% python3 -q
>>> import numpy as np
>>> np.set_printoptions(suppress=True, linewidth=200)
>>> feats = np.load("x.npy")
>>> feats
array([[4, 1, 5, 2],
       [1, 4, 1, 5],
       [5, 1, 4, 1],
       [2, 5, 1, 4]])
>>> rng = np.random.default_rng(82)
>>> labels = rng.permutation(4)
>>> Y = feats[:, labels] * rng.choice([-1, 1], 4)
>>> Y
array([[ 1,  2, -5,  4],
       [ 4,  5, -1,  1],
       [ 1,  1, -4,  5],
       [ 5,  4, -1,  2]])
>>> left, _, Vt = np.linalg.svd(feats.T @ Y)
>>> np.round(np.linalg.lstsq(feats, Y)[0], 2) + 0
array([[ 0.,  0.,  0.,  1.],
       [ 1.,  0.,  0.,  0.],
       [ 0.,  0., -1.,  0.],
       [ 0.,  1.,  0.,  0.]])
>>> labels
array([1, 3, 2, 0])
>>> print(np.round(left @ Vt, 2) + 0)
[[ 0.  0.  0.  1.]
 [ 1.  0.  0.  0.]
 [ 0.  0. -1.  0.]
 [ 0.  1.  0.  0.]]
>>> O, Rm = np.linalg.qr(Y)
>>> print(np.round(np.abs(np.diag(Rm)), 2))
[6.56 1.73 5.21 1.01]
>>> np.round(O @ Rm, 2)
array([[ 1.,  2., -5.,  4.],
       [ 4.,  5., -1.,  1.],
       [ 1.,  1., -4.,  5.],
       [ 5.,  4., -1.,  2.]])
>>> np.trace(O @ O.T)
np.float64(4.0)
>>> O.shape, Rm.shape
((4, 4), (4, 4))
>>> np.round(abs(Rm[0, 0]), 2), round(np.linalg.norm(Y[:, 0]), 2)
(np.float64(6.56), np.float64(6.56))
>>> print(np.round(np.sort(np.abs(np.linalg.eigvals(feats))), 2))
[ 0.52  1.53  6.53 11.52]
>>> print(np.linalg.matrix_power(feats, 3))
[[474 311 451 354]
 [311 428 273 451]
 [451 273 428 311]
 [354 451 311 474]]
>>> np.allclose(feats @ feats.T, feats.T @ feats)
True
>>> np.round(np.linalg.det(feats), 2)
np.float64(60.0)
>>> round(float(np.linalg.eigvalsh(feats).min()), 2)
-1.53
>>> X = np.load("a.npy")
>>> print(X)
[[  2.49   0.57  11.38   2.37]
 [ -1.22   0.4   -0.68   7.29]
 [  4.07   1.05   0.3    0.4 ]
 [ -1.77   0.12   3.05   2.84]
 [ -3.71   0.48  -6.09   1.44]
 [  2.27  -0.16  13.27  -4.09]
 [ -0.46  -0.5   -9.96   5.26]
 [  2.93  -0.56  14.97  -7.33]
 [  3.47  -1.37  13.87  -7.25]
 [  0.03  -0.6   -5.21  -0.11]
 [  5.38   3.23  -3.66  -4.59]
 [  0.21  -0.21  -2.19   0.35]
 [  2.49   0.17   4.81   0.14]
 [  3.88   1.14   7.63  -5.79]
 [ -2.95  -0.56 -10.48   0.48]
 [ -3.63   0.32  -1.68  -3.1 ]
 [ -1.58  -1.32  -7.14   1.47]
 [  1.95   0.44  -4.67  -2.63]
 [ -2.65  -1.06  14.99  11.85]
 [ -0.07  -0.09  -6.77   3.96]
 [  2.31  -1.56  13.65   2.67]
 [ -0.92  -0.43   4.74  -3.58]]
>>> Xc = X - X.mean(axis=0)
>>> evecs = np.linalg.svd(Xc)[2][:3]
>>> Y = Xc - Xc @ evecs.T @ evecs
>>> round(float(np.linalg.norm(Y) / np.linalg.norm(Xc)), 2)
0.08
>>> np.round(Y.std(axis=0), 2) + 0
array([0.2 , 0.78, 0.05, 0.  ])
>>> E = np.loadtxt("m.csv", delimiter=",")
>>> E.round(2)
array([[ 0.9 ,  0.06,  0.18, -0.14,  0.18],
       [ 0.06,  0.96, -0.11,  0.09, -0.12],
       [ 0.18, -0.11,  0.67,  0.25, -0.33],
       [-0.14,  0.09,  0.25,  0.8 ,  0.26],
       [ 0.18, -0.12, -0.33,  0.26,  0.66]])
>>> np.round(E @ np.linalg.pinv(E) @ E, 2)
array([[ 0.9 ,  0.06,  0.18, -0.14,  0.18],
       [ 0.06,  0.96, -0.11,  0.09, -0.12],
       [ 0.18, -0.11,  0.67,  0.25, -0.33],
       [-0.14,  0.09,  0.25,  0.8 ,  0.26],
       [ 0.18, -0.12, -0.33,  0.26,  0.66]])
>>> np.allclose(E[:-1].T @ np.linalg.lstsq(E[:-1].T, E[-1])[0], E[-1])
True
>>> A = np.loadtxt("out8.csv", delimiter=",")
>>> A
array([[3., 1., 1., 1., 1.],
       [1., 3., 1., 1., 1.],
       [1., 1., 3., 1., 1.],
       [1., 1., 1., 3., 1.],
       [1., 1., 1., 1., 3.]])
>>> # symmetric, so the eigenvalues are real
>>> Y = A[0, 0] * A[1:] - np.outer(A[1:, 0], A[0])
>>> Y
array([[0., 8., 2., 2., 2.],
       [0., 2., 8., 2., 2.],
       [0., 2., 2., 8., 2.],
       [0., 2., 2., 2., 8.]])
>>> np.linalg.matrix_rank(Y), np.linalg.matrix_rank(A)
(np.int64(4), np.int64(5))
>>> np.round(A[:, 0] / A[0, 0], 2)
array([1.  , 0.33, 0.33, 0.33, 0.33])
>>> basis = X[[15, 9]].astype(float)
>>> for _ in range(4):
...     labels = np.linalg.norm(X[:, None] - basis, axis=-1).argmin(axis=1)
...     basis = np.array([X[labels == j].mean(axis=0) for j in range(2)])
... 
>>> labels
array([0, 1, 1, 1, 1, 0, 1, 0, 0, 1, 1, 1, 0, 0, 1, 1, 1, 1, 0, 1, 0, 0])
>>> np.bincount(labels)
array([ 9, 13])
>>> print(np.round(basis[1] - basis[0], 2))
[ -2.1    0.57 -15.28   2.23]
>>> basis.round(2)
array([[ 1.81, -0.36, 11.03, -1.22],
       [-0.29,  0.21, -4.24,  1.  ]])
>>> labels = rng.permutation(5)
>>> labels
array([3, 1, 2, 0, 4])
>>> Y = A[labels][:, labels]
>>> np.trace(Y)
np.float64(15.0)
>>> np.allclose(Y, A)
True
>>> L = np.linalg.cholesky(A)
>>> np.round(np.diag(L) ** 2, 2)
array([3.  , 2.67, 2.5 , 2.4 , 2.33])
>>> np.round(A / np.sqrt(np.outer(np.diag(A), np.diag(A))), 2)
array([[1.  , 0.33, 0.33, 0.33, 0.33],
       [0.33, 1.  , 0.33, 0.33, 0.33],
       [0.33, 0.33, 1.  , 0.33, 0.33],
       [0.33, 0.33, 0.33, 1.  , 0.33],
       [0.33, 0.33, 0.33, 0.33, 1.  ]])
>>> Y = A / np.sqrt((A ** 2).mean(axis=1, keepdims=True))
>>> np.linalg.matrix_rank(A - A.mean(axis=1, keepdims=True))
np.int64(4)
>>> Y[0].round(2)
array([1.86, 0.62, 0.62, 0.62, 0.62])
>>> K = np.load("sample10.npy")
>>> K
array([[0.5 , 0.  , 0.  , 0.  , 0.5 ],
       [0.25, 0.25, 0.  , 0.25, 0.25],
       [0.  , 0.  , 0.5 , 0.5 , 0.  ],
       [0.  , 0.  , 0.  , 1.  , 0.  ],
       [0.  , 0.  , 0.  , 0.  , 1.  ]])
>>> Y = K / np.linalg.norm(K, axis=1, keepdims=True)
>>> cov = Y @ Y.T
>>> print(np.round(np.degrees(np.arccos(np.clip(cov[3, 1], -1, 1))), 2))
60.0
>>> (np.abs(cov) > 0.9).astype(int)
array([[1, 0, 0, 0, 0],
       [0, 1, 0, 0, 0],
       [0, 0, 1, 0, 0],
       [0, 0, 0, 1, 0],
       [0, 0, 0, 0, 1]])
>>> cov.round(2)
array([[1.  , 0.71, 0.  , 0.  , 0.71],
       [0.71, 1.  , 0.35, 0.5 , 0.5 ],
       [0.  , 0.35, 1.  , 0.71, 0.  ],
       [0.  , 0.5 , 0.71, 1.  , 0.  ],
       [0.71, 0.5 , 0.  , 0.  , 1.  ]])
>>> m1 = np.load("data.npy")
>>> m1
array([[-1.12, -0.42,  0.7 ],
       [-0.88, -0.33,  0.55]])
>>> # null space of dimension 2
>>> x = np.array([0, 0, 3])
>>> h = np.maximum(m1 @ x, 0)
>>> np.flatnonzero(h > 1e-9)
array([0, 1])
>>> m1 * (h > 1e-9)[:, None]
array([[-1.12, -0.42,  0.7 ],
       [-0.88, -0.33,  0.55]])
>>> round(float(np.linalg.norm(m1, 2) / np.linalg.norm(m1)), 2)
1.0
>>> np.linalg.matrix_rank(m1, rtol=0.1)
np.int64(1)
>>> print(np.linalg.lstsq(m1[:-1].T, m1[-1])[2])
1
>>> np.round(m1 @ np.linalg.pinv(m1) @ m1, 2)
array([[-1.12, -0.42,  0.7 ],
       [-0.88, -0.33,  0.55]])
>>> np.abs(np.diag(np.linalg.qr(m1)[1])) > 1e-9
array([ True, False])
>>> np.unique(m1.round(6), axis=0).shape
(2, 3)
>>> x = np.array([0, 0, 3])
>>> np.round((m1 * x).sum(axis=1), 2)
array([2.1 , 1.65])
>>> print((m1 @ x).argmax())
0
>>> m1 @ np.eye(3)[0]
array([-1.12, -0.88])
>>> np.round(m1 @ x, 2)
array([2.1 , 1.65])
>>> np.round(m1 * x, 2)
array([[-0.  , -0.  ,  2.1 ],
       [-0.  , -0.  ,  1.65]])
>>> np.round(m1 @ (2 * x), 2)
array([4.2, 3.3])
>>> left, sigma, Vt = np.linalg.svd(m1)
>>> sigma.round(2) + 0
array([1.76, 0.  ])
>>> Y = left[:, :1] @ np.diag(sigma[:1]) @ Vt[:1]
>>> round(np.linalg.norm(m1 - Y, 2), 2), round(sigma[1], 2)
(np.float64(0.0), np.float64(0.0))
>>> np.linalg.matrix_rank(m1, rtol=0.05)
np.int64(1)
>>> data = np.array([[2, 1, 0, 0], [4, 4, 0, 0], [0, 0, 2, 1], [0, 0, 4, 4]])
>>> data
array([[2, 1, 0, 0],
       [4, 4, 0, 0],
       [0, 0, 2, 1],
       [0, 0, 4, 4]])
>>> labels = rng.permutation(4)
>>> labels
array([1, 2, 0, 3])
>>> Y = data[labels][:, labels]
>>> round(np.linalg.det(Y), 2), round(np.linalg.det(data[labels]), 2)
(np.float64(16.0), np.float64(16.0))
>>> Y
array([[4, 0, 4, 0],
       [0, 2, 0, 1],
       [1, 0, 2, 0],
       [0, 4, 0, 4]])
>>> print(np.diag(Y))
[4 2 2 4]
>>> np.trace(Y)
np.int64(12)
>>> np.allclose(Y, data)
False
>>> W0 = np.loadtxt("layer6.csv", delimiter=",")
>>> W0
array([[ 0.14,  0.19,  0.43,  0.35],
       [ 5.91,  2.99,  6.48,  2.84],
       [-0.19, -0.19, -0.15, -0.62]])
>>> Y = np.array([[4, 4, 0], [3, 0, 5], [4, 1, 0], [1, 2, 3]])
>>> np.round(np.einsum("ij,ij->i", W0, W0), 2)
array([ 0.36, 93.92,  0.48])
>>> np.linalg.matrix_rank(np.vstack([W0, Y.T]))
np.int64(4)
>>> np.round(Y.T @ W0.T, 2)
array([[ 3.2 , 61.37, -2.55],
       [ 1.69, 35.8 , -2.15],
       [ 2.  , 23.47, -2.81]])
>>> np.round(np.einsum("ik,kj->ij", W0, Y), 2)
array([[ 3.2 ,  1.69,  2.  ],
       [61.37, 35.8 , 23.47],
       [-2.55, -2.15, -2.81]])
>>> cov = W0.T @ W0
>>> np.linalg.matrix_rank(cov)
np.int64(3)
>>> np.round(np.linalg.svd(W0, compute_uv=False) ** 2, 2)
array([94.42,  0.31,  0.04])
>>> np.round(np.diag(cov), 2)
array([34.98,  9.01, 42.2 ,  8.57])
>>> left, sigma, Vt = np.linalg.svd(W0, full_matrices=False)
>>> np.round(left.T @ left, 2) + 0
array([[1., 0., 0.],
       [0., 1., 0.],
       [0., 0., 1.]])
>>> np.round(Vt @ Vt.T, 2) + 0
array([[1., 0., 0.],
       [0., 1., 0.],
       [0., 0., 1.]])
>>> print((sigma > 1e-8).sum())
3
>>> np.allclose(left * sigma @ Vt, W0)
True
>>> np.round(np.abs(Vt[0]), 2)
array([0.61, 0.31, 0.67, 0.3 ])
>>> np.round(sigma / sigma[0], 2)
array([1.  , 0.06, 0.02])
>>> print(np.round(left.T @ W0 @ Vt.T, 2) + 0)
[[9.72 0.   0.  ]
 [0.   0.56 0.  ]
 [0.   0.   0.19]]
>>> np.round(np.cumsum(sigma ** 2) / np.sum(sigma ** 2), 2)
array([1., 1., 1.])
